% python3 -q
>>> import numpy as np
>>> np.set_printoptions(precision=1, suppress=True, linewidth=160)
>>> data = np.loadtxt("sample5.csv", delimiter=",")
>>> print(data)
[[ -1.   0.   1.   2.   3.   4.   5.   6.   7.   8.   9.  10.]
 [ 11.  12.  13.  14.  15.  16.  17.  18.  19.  20.  21.  22.]
 [ 23.  24.  25.  26.  27.  28.  29.  30.  31.  32.  33.  34.]
 [ 35.  36.  37.  38.  39.  40.  41.  42.  43.  44.  45.  46.]
 [ 47.  48.  49.  50.  51.  52.  53.  54.  55.  56.  57.  58.]
 [ 59.  60.  61.  62.  63.  64.  65.  66.  67.  68.  69.  70.]
 [ 71.  72.  73.  74.  75.  76.  77.  78.  79.  80.  81.  82.]
 [ 83.  84.  85.  86.  87.  88.  89.  90.  91.  92.  93.  94.]
 [ 95.  96.  97.  98.  99. 100. 101. 102. 103. 104. 105. 106.]
 [107. 108. 109. 110. 111. 112. 113. 114. 115. 116. 117. 118.]
 [119. 120. 121. 122. 123. 124. 125. 126. 127. 128. 129. 130.]
 [131. 132. 133. 134. 135. 136. 137. 138. 139. 140. 141. 142.]
 [143. 144. 145. 146. 147. 148. 149. 150. 151. 152. 153. 154.]
 [155. 156. 157. 158. 159. 160. 161. 162. 163. 164. 165. 166.]
 [167. 168. 169. 170. 171. 172. 173. 174. 175. 176. 177. 178.]]
>>> rk = np.linalg.matrix_rank(data)
>>> print(rk)
2
>>> null = np.linalg.svd(data)[2][rk:].T
>>> print(np.linalg.matrix_rank(data.T @ data), np.linalg.matrix_rank(data @ data.T))
2 2
>>> print([int(np.linalg.matrix_rank(np.delete(data, i, axis=0))) for i in range(15)])
[2, 2, 2, 2, 2, 2, 2, 2, 2, 2, 2, 2, 2, 2, 2]
>>> print([int(np.linalg.matrix_rank(data[:i])) for i in range(1, len(data) + 1)])
[1, 2, 2, 2, 2, 2, 2, 2, 2, 2, 2, 2, 2, 2, 2]
>>> M2 = data / np.sqrt((data ** 2).mean(axis=1, keepdims=True))
>>> print(np.linalg.norm(M2, axis=1))
[3.5 3.5 3.5 3.5 3.5 3.5 3.5 3.5 3.5 3.5 3.5 3.5 3.5 3.5 3.5]
>>> print(np.linalg.norm(data, axis=1).argmax())
14
>>> print(round(np.linalg.norm(data, 1), 1), np.round(np.linalg.norm(data, np.inf), 1))
1410.0 2070.0
>>> print(round(np.linalg.norm(data, 2), 1))
1376.7
>>> print(np.linalg.norm(data, axis=0))
[379.  382.3 385.6 388.9 392.2 395.6 398.9 402.3 405.6 409.  412.4 415.8]
>>> print(np.abs(np.diag(np.linalg.qr(data)[1])) > 1e-9)
[ True  True False False False False False False False False False False]
>>> print(round(np.trace(np.linalg.pinv(data) @ data), 1))
2.0
>>> print(np.unique(data.round(6), axis=0).shape)
(15, 12)
>>> print(np.linalg.cond(data) > 100)
True
>>> print(np.linalg.matrix_rank(data, rtol=0.1))
1
>>> K = np.load("test7.npy")
>>> print(K)
[[  7   2  -1   4  -6   4   0   0  -5  -1   4   0  -3]
 [  0  -3   0   4  -6  -8   0  -1  -3  -1   4  -9  -1]
 [  1  -1   4  -1  -3   2  -1   3  -4   0  -4   2  -2]
 [  3  -6   0  -2  -6   3   5   0  -2  -3   2   0   6]
 [ -1  -2   3   0   1   0   2   2  -3  -1   2  -3   1]
 [ -6  -5   4  -2  -1  -6   6  -1  -7  -1  -4   2  -2]
 [ -4  -3   5   5  -5   4  11   0   0   1   0  -5   1]
 [  2  -3  -2  -3  -5   0   0  -2  -1   0  -2   0   3]
 [ -1  -1   2   2  -2  -3  -1   0   3   0   1  -3  -1]
 [  5  -1  -5   4  -8  -3   3  -2   2  -3   6   0  -2]
 [ -1   3   4  -5  -6   3   3  -2   2  -2  -3   2  -4]
 [  2   3  -1  -1  -6   9   4  -4   2   3  -3   5  -1]
 [  2  -1  -1   1  -2   3   3   0   2  -2   2   3   2]
 [  1  -1   2   4  -1   4   4   0  -7   4  -2  -1  -3]
 [ -3   4   3  -7  -7   6   3   1  -2   0  -2  -1  -2]
 [  5   0  -2   3  -7  -3   0  -2  -4   1   4  -3  -6]
 [-10  -3   4   0  -7  -2  12  -1  -4   3  -1  -8  -2]
 [  1   3   0  -2  -2   1  -1  -4  -2   1  -4   6  -5]
 [  1  -4   0  -1  -5  -1   7  -3  -2  -3   2  -3   1]
 [  5   1  -2   1  -4   6   1  -2   1   1   0   6  -1]
 [  3   0  -8   4  -7  -2   6  -7  -2  -3   2   0   1]
 [  5   2   1   7  -9   0  -2   0  -2   1   0   2  -8]
 [  2   1   3   1  -8   8   3  -3  -1   4  -2  -7   0]
 [ -1   5  -2  -1  -4   6   5  -8  -1   4  -6   2  -3]]
>>> M2 = np.c_[K[:, :4] @ np.array([[0, 3, -5, -8], [9, 9, -3, -9], [-8, -9, -7, 8], [-2, -4, 9, 0]]), np.array([-5, 0, -5, -1, -3, 5, 1, -4, 4, 4, 0, -1, 4, -3, -4, -2, 4, 1, 5, -5, 2, -4, -1, -3])]
>>> print(M2)
[[  18   32    2  -82   -5]
 [ -35  -43   45   27    0]
 [ -39  -38  -39   33   -5]
 [ -50  -37  -15   30   -1]
 [ -42  -48  -10   50   -3]
 [ -73  -91   -1  125    5]
 [ -77 -104   39   99    1]
 [  -5    9  -14   -5   -4]
 [ -29  -38   12   33    4]
 [  23   35   49  -71    4]
 [   5    8  -77   13    0]
 [  37   46  -21  -51   -1]
 [  -3    2    9  -15    4]
 [ -33  -40   20   17   -3]
 [  26   28  -81   12   -4]
 [  10   21   16  -56   -2]
 [ -59  -93   31  139    4]
 [  31   38  -32  -35    1]
 [ -34  -29   -2   28    5]
 [  23   38   -5  -65   -5]
 [  56   65   77  -88    2]
 [  -4   -4   25  -50   -4]
 [ -17  -16  -25   -1   -1]
 [  63   64   -5  -53   -3]]
>>> print(np.round(np.linalg.norm(M2 - K @ np.linalg.lstsq(K, M2)[0], axis=0), 1) + 0)
[0.  0.  0.  0.  7.9]
>>> print(np.round(np.linalg.lstsq(K, M2[:, 0])[0], 1) + 0)
[ 0.  9. -8. -2.  0.  0.  0.  0.  0.  0.  0.  0.  0.]
>>> print(np.linalg.matrix_rank(np.c_[K, M2]))
14
>>> print(np.linalg.matrix_rank(M2))
5
>>> mat = np.array([[2, 0, 0, 0, 0, 0],
...     [0, 0, 0, 0, 0, 0],
...     [0, 0, 1, 0, 0, 0],
...     [0, 0, 0, 2, 0, 0],
...     [0, 0, 0, 0, 0, 0],
...     [0, 0, 0, 0, 0, 1]])
>>> # triangular, det is the product of the diagonal
>>> U, sv, vt = np.linalg.svd(mat)
>>> V = vt[:(sv > 1e-8).sum()]
>>> rng = np.random.default_rng(7326)
>>> x0 = mat[5] + -2 * mat[0] + rng.integers(2) * np.eye(6)[1]
>>> print(x0)
[-4.  1.  0.  0.  0.  1.]
>>> print(np.round(np.linalg.norm(x0 - V.T @ V @ x0), 1))
1.0
>>> idx = rng.permutation(6)
>>> print(idx)
[1 0 4 5 2 3]
>>> M2 = mat[idx][:, idx]
>>> print(np.diag(M2))
[0 2 0 1 1 2]
>>> print(np.allclose(M2, mat))
False
>>> print(M2)
[[0 0 0 0 0 0]
 [0 2 0 0 0 0]
 [0 0 0 0 0 0]
 [0 0 0 1 0 0]
 [0 0 0 0 1 0]
 [0 0 0 0 0 2]]
>>> print(mat @ mat)
[[4 0 0 0 0 0]
 [0 0 0 0 0 0]
 [0 0 1 0 0 0]
 [0 0 0 4 0 0]
 [0 0 0 0 0 0]
 [0 0 0 0 0 1]]
>>> print([int(np.linalg.matrix_rank(np.linalg.matrix_power(mat, p))) for p in range(1, 7)])
[4, 4, 4, 4, 4, 4]
>>> print(np.linalg.matrix_rank(mat - mat[0, 0] * np.eye(6)))
4
